$ python -q
>>> import numpy as np
>>> import numpy.linalg as la
>>> np.set_printoptions(precision=2, suppress=True, linewidth=120)
>>> rd = lambda a: np.round(a, 2) + 0
>>> feats = np.load("block4.npy")
>>> print(feats)
[[ 0 -4  8  1 -4  3  3  6 -6]
 [ 4  0  9 -2  0 -1  4 -1  5]
 [-8 -9  0 -1  8 -1 -3  0  4]
 [-1  2  1  0 -5  6  5 -3  3]
 [ 4  0 -8  5  0 -1  6  1 -8]
 [-3  1  1 -6  1  0 -3 -2 -6]
 [-3 -4  3 -5 -6  3  0 -4  7]
 [-6  1  0  3 -1  2  4  0 -1]
 [ 6 -5 -4 -3  8  6 -7  1  0]]
>>> # skew, so no eigenvalue has a real part
>>> rng = np.random.default_rng(340)
>>> z = rng.permutation(9)
>>> print(z)
[6 7 4 0 2 3 8 1 5]
>>> Y = feats[z][:, z]
>>> print(np.allclose(Y, feats))
False
>>> vec = np.array([9, 3, 7, 6, 7, 5, 3, 5, 5])
>>> print(rd(la.svd(feats, compute_uv=False)))
[20.11 20.11 13.34 13.34 10.53 10.53  5.81  5.81  0.  ]
>>> print(vec @ feats @ vec)
0
>>> print(rd(la.det(feats)))
0.0
>>> Q = la.solve(np.eye(9) - feats, np.eye(9) + feats)
>>> print(rd(la.det(Q)))
1.0
>>> print(rd(np.trace(la.pinv(feats) @ feats)))
8.0
>>> print(la.lstsq(feats[:-1].T, feats[-1])[2])
8
>>> print(rd(feats @ la.pinv(feats) @ feats))
[[ 0. -4.  8.  1. -4.  3.  3.  6. -6.]
 [ 4.  0.  9. -2.  0. -1.  4. -1.  5.]
 [-8. -9.  0. -1.  8. -1. -3.  0.  4.]
 [-1.  2.  1.  0. -5.  6.  5. -3.  3.]
 [ 4.  0. -8.  5.  0. -1.  6.  1. -8.]
 [-3.  1.  1. -6.  1.  0. -3. -2. -6.]
 [-3. -4.  3. -5. -6.  3.  0. -4.  7.]
 [-6.  1.  0.  3. -1.  2.  4.  0. -1.]
 [ 6. -5. -4. -3.  8.  6. -7.  1.  0.]]
